% python3 -q
>>> import numpy as np
>>> import numpy.linalg as la
>>> np.set_printoptions(precision=1, suppress=True, linewidth=200)
>>> mat = np.array([[-5, -2, 5, 2],
...     [3, -5, -4, -2],
...     [4, 3, -4, -3],
...     [4, -1, 0, -4],
...     [5, -2, 3, 0],
...     [1, -12, -3, -2]])
>>> proj = mat @ la.solve(mat.T @ mat, mat.T)
>>> np.allclose(proj @ proj, proj)
True
>>> np.round((np.eye(6) - proj) @ mat, 1) + 0
array([[0., 0., 0., 0.],
       [0., 0., 0., 0.],
       [0., 0., 0., 0.],
       [0., 0., 0., 0.],
       [0., 0., 0., 0.],
       [0., 0., 0., 0.]])
>>> Y = np.c_[mat[:, :2] @ np.array([[1, 1], [2, 0]]), np.array([0, 3, 2, -2, 0, -2])]
>>> Y
array([[ -9,  -5,   0],
       [ -7,   3,   3],
       [ 10,   4,   2],
       [  2,   4,  -2],
       [  1,   5,   0],
       [-23,   1,  -2]])
>>> np.round(la.lstsq(mat, Y[:, 0])[0], 1) + 0
array([1., 2., 0., 0.])
>>> mat.sum(axis=0)
array([ 12, -19,  -3,  -9])
>>> la.matrix_rank(mat)
np.int64(4)
>>> mat - mat[0]
array([[  0,   0,   0,   0],
       [  8,  -3,  -9,  -4],
       [  9,   5,  -9,  -5],
       [  9,   1,  -5,  -6],
       [ 10,   0,  -2,  -2],
       [  6, -10,  -8,  -4]])
>>> mat.mean(axis=0)
array([ 2. , -3.2, -0.5, -1.5])
>>> la.svd(mat, compute_uv=False)
array([14.6, 11.3,  6.4,  2.7])
>>> print(np.unravel_index(np.abs(mat).argmax(), mat.shape))
(np.int64(5), np.int64(1))
>>> np.round(la.norm(mat), 1)
np.float64(19.8)
>>> mat.sum(axis=1)
array([  0,  -8,   0,  -1,   6, -16])
>>> np.abs(mat).max()
np.int64(12)
>>> mat.shape
(6, 4)
>>> C2 = mat.T @ mat
>>> np.trace(C2), (mat ** 2).sum()
(np.int64(391), np.int64(391))
>>> print(C2)
[[ 92 -19 -41 -46]
 [-19 187  28  25]
 [-41  28  75  36]
 [-46  25  36  37]]
>>> np.diag(C2)
array([ 92, 187,  75,  37])
>>> E = np.loadtxt("layer17.csv", delimiter=",")
>>> E
array([[3., 0., 1., 2., 3., 2.],
       [0., 0., 2., 1., 2., 1.],
       [0., 0., 1., 0., 2., 2.],
       [0., 0., 0., 2., 0., 2.],
       [0., 0., 0., 0., 3., 0.],
       [0., 0., 0., 0., 0., 0.]])
>>> U, s, vt = la.svd(E)
>>> s
array([6.8, 3. , 2.3, 1.4, 1.1, 0. ])
>>> np.argmax(s[:-1] / (s[1:] + 1e-6)) + 1
np.int64(5)
>>> Y = U[:, :5] @ np.diag(s[:5]) @ vt[:5]
>>> round(np.abs(E - Y).max(), 1)
np.float64(0.0)
>>> round(la.norm(E - Y) / la.norm(E), 1)
np.float64(0.0)
>>> la.matrix_rank(Y)
np.int64(5)
>>> x0 = np.array([2, 1, -3, -3, -3, -5])
>>> h = np.maximum(E @ x0, 0)
>>> np.maximum(E @ (3 * x0), 0)
array([0., 0., 0., 0., 0., 0.])
>>> print(h)
[0. 0. 0. 0. 0. 0.]
>>> E.T @ h
array([0., 0., 0., 0., 0., 0.])
>>> print(np.tanh(E @ x0))
[-1. -1. -1. -1. -1.  0.]
>>> t3 = np.stack([E, -2 * E, E[::-1]])
>>> la.det(t3)
array([0., 0., 0.])
>>> la.matrix_rank(t3)
array([5, 5, 5])
>>> t3.shape
(3, 6, 6)
>>> t3.sum(axis=0)
array([[-3.,  0., -1., -2., -3., -2.],
       [ 0.,  0., -2., -1.,  1., -1.],
       [ 0.,  0., -1.,  2., -2.,  0.],
       [ 0.,  0.,  1., -2.,  2.,  0.],
       [ 0.,  0.,  2.,  1., -1.,  1.],
       [ 3.,  0.,  1.,  2.,  3.,  2.]])
>>> (t3 @ E.T).shape
(3, 6, 6)
